$ python3 -q
>>> import numpy as np
>>> from numpy import linalg as LA
>>> np.set_printoptions(precision=2, suppress=True, linewidth=200)
>>> rnd = lambda a: np.round(a, 2) + 0
>>> F = np.loadtxt("layer0.csv", delimiter=",")
>>> print(F)
[[27.  9. 24.  8.]
 [ 9. 18.  8. 16.]
 [ 0.  0. 18.  6.]
 [ 0.  0.  6. 12.]]
>>> print(rnd(LA.norm(F[1] - F[2])))
24.6
>>> print(LA.norm(F, axis=1).argmax())
0
>>> print(rnd(LA.norm(F, 1)), rnd(LA.norm(F, np.inf)))
56.0 68.0
>>> print(rnd(LA.norm(F[1], 1)), rnd(LA.norm(F[1], np.inf)))
51.0 18.0
>>> print(rnd(LA.norm(F, axis=1)))
[38.08 26.93 18.97 13.42]
>>> M2 = np.array([[0, 2, 0], [3, 2, 0], [1, 1, 1], [1, 3, 2]])
>>> print(LA.matrix_rank(np.vstack([F, M2.T])))
4
>>> print(M2.T @ F.T)
[[ 59.  78.  24.  18.]
 [120. 110.  36.  42.]
 [ 40.  40.  30.  30.]]
>>> print(F @ M2)
[[ 59. 120.  40.]
 [ 78. 110.  40.]
 [ 24.  36.  30.]
 [ 18.  42.  30.]]
>>> r0 = np.array([-2, -9, -4]) + 0.5
>>> K = np.outer(r0, r0) / (r0 @ r0)
>>> print(rnd(K))
[[0.03 0.15 0.06]
 [0.15 0.83 0.34]
 [0.06 0.34 0.14]]
>>> ev, evecs = LA.eigh(K)
>>> print(rnd(LA.svd(K, compute_uv=False)))
[1. 0. 0.]
>>> print(rnd(LA.eigvalsh(K @ K)))
[0. 0. 1.]
>>> print(rnd(evecs @ np.diag(ev) @ evecs.T))
[[0.03 0.15 0.06]
 [0.15 0.83 0.34]
 [0.06 0.34 0.14]]
>>> print(rnd(ev))
[0. 0. 1.]
>>> hat = np.triu(np.array([[3, 3, 2], [3, 3, -3], [-3, -1, 2]]), 1) + np.eye(3)
>>> M2 = hat @ K @ LA.inv(hat)
>>> print(rnd(hat @ K - K @ hat))
[[ 0.56  3.11  1.7 ]
 [-0.18 -1.47  1.78]
 [ 0.   -0.18  0.91]]
